$ python -q
>>> import numpy as np
>>> import numpy.linalg as la
>>> np.set_printoptions(precision=2, suppress=True, linewidth=200)
>>> rd = lambda a: np.round(a, 2) + 0
>>> Q, _ = la.qr(np.array([[1.5], [-1.5], [-0.4], [-0.1], [0.9]]))
>>> arr = Q @ Q.T
>>> rd(arr)
array([[ 0.41, -0.41, -0.11, -0.03,  0.25],
       [-0.41,  0.41,  0.11,  0.03, -0.25],
       [-0.11,  0.11,  0.03,  0.01, -0.07],
       [-0.03,  0.03,  0.01,  0.  , -0.02],
       [ 0.25, -0.25, -0.07, -0.02,  0.15]])
>>> rd(la.norm(arr, 1)), rd(la.norm(arr, np.inf))
(np.float64(1.2), np.float64(1.2))
>>> rd(la.norm(arr, axis=0))
array([0.64, 0.64, 0.17, 0.04, 0.38])
>>> rd(la.norm(arr) ** 2 / la.norm(arr, 2) ** 2)
np.float64(1.0)
>>> rd(la.norm(arr[2], 1)), rd(la.norm(arr[2], np.inf))
(np.float64(0.32), np.float64(0.11))
>>> rd(la.norm(arr, axis=1))
array([0.64, 0.64, 0.17, 0.04, 0.38])
>>> rd(la.norm(arr, 2))
np.float64(1.0)
>>> rd(la.norm(arr, "nuc"))
np.float64(1.0)
>>> X = np.loadtxt("x.csv", delimiter=",")
>>> X
array([[0., 4., 1., 2., 0., 3., 0.],
       [3., 5., 2., 4., 1., 1., 3.],
       [7., 7., 4., 5., 1., 4., 3.],
       [3., 2., 2., 1., 1., 1., 2.],
       [0., 4., 1., 4., 1., 2., 1.],
       [2., 1., 0., 2., 0., 0., 1.],
       [0., 0., 0., 0., 0., 0., 0.],
       [0., 4., 0., 2., 1., 3., 1.],
       [2., 1., 0., 2., 0., 0., 1.],
       [5., 5., 2., 2., 1., 2., 3.],
       [4., 4., 2., 3., 1., 4., 1.],
       [2., 1., 0., 2., 0., 0., 1.],
       [0., 4., 1., 2., 0., 3., 0.]])
>>> hat = X @ la.solve(X.T @ X, X.T)
>>> rd(la.eigvalsh(hat))
array([0., 0., 0., 0., 0., 0., 1., 1., 1., 1., 1., 1., 1.])
>>> rd(hat @ X[:, 5])
array([3., 1., 4., 1., 2., 0., 0., 3., 0., 2., 4., 0., 3.])
>>> np.allclose(hat @ hat, hat)
True
>>> data = np.array([[0, 0, -2, -6], [0, 0, -2, 4], [-2, -6, -3, -9], [-2, 4, -3, 6]])
>>> Uu, sig, vt = la.svd(data, full_matrices=False)
>>> rd(Uu.T @ Uu)
array([[1., 0., 0., 0.],
       [0., 1., 0., 0.],
       [0., 0., 1., 0.],
       [0., 0., 0., 1.]])
>>> rd(vt @ vt.T)
array([[1., 0., 0., 0.],
       [0., 1., 0., 0.],
       [0., 0., 1., 0.],
       [0., 0., 0., 1.]])
>>> B = np.array([[0.8, -1.4, 0.4, 0.4],
...     [-2.0, -0.4, 0.9, 0.0],
...     [-0.2, 1.3, 0.6, -0.4],
...     [0.3, -0.9, 0.4, 0.8],
...     [0.7, -1.2, -2.9, 0.2],
...     [-0.3, 0.6, -1.6, -0.5]])
>>> Z = np.array([[0.2, -0.7, 1.5, -0.3, 0.4, -0.5, 1.9],
...     [0.4, -1.9, -0.2, 0.1, -1.4, -0.1, -1.4],
...     [1.2, 1.5, 0.8, -1.2, -1.8, 1.5, -0.6],
...     [-1.5, -1.7, -0.2, -2.1, 1.8, -0.4, 0.5]])
>>> mat = B @ Z
>>> rd(mat)
array([[-0.52,  2.02,  1.72, -1.7 ,  2.28,  0.18,  3.44],
       [ 0.52,  3.51, -2.2 , -0.52, -1.86,  2.39, -3.78],
       [ 1.8 , -0.75,  0.  ,  0.31, -3.7 ,  1.03, -2.76],
       [-1.02,  0.74,  0.79, -2.34,  2.1 ,  0.22,  1.99],
       [-4.12, -2.9 , -1.07,  2.73,  7.54, -4.66,  4.85],
       [-0.99, -2.48, -1.75,  3.12,  1.02, -2.11, -0.7 ]])
>>> rd(la.det(data[::-1]))
np.float64(400.0)
>>> np.einsum("ij,ji->", data, data)
np.int64(187)
>>> rd(la.eigvals(data))
array([11.17,  1.79, -7.17, -2.79])
>>> np.kron(np.eye(2, dtype=int), data)
array([[ 0,  0, -2, -6,  0,  0,  0,  0],
       [ 0,  0, -2,  4,  0,  0,  0,  0],
       [-2, -6, -3, -9,  0,  0,  0,  0],
       [-2,  4, -3,  6,  0,  0,  0,  0],
       [ 0,  0,  0,  0,  0,  0, -2, -6],
       [ 0,  0,  0,  0,  0,  0, -2,  4],
       [ 0,  0,  0,  0, -2, -6, -3, -9],
       [ 0,  0,  0,  0, -2,  4, -3,  6]])
>>> rd(np.poly(data))
array([  1.,  -3., -89., -60., 400.])
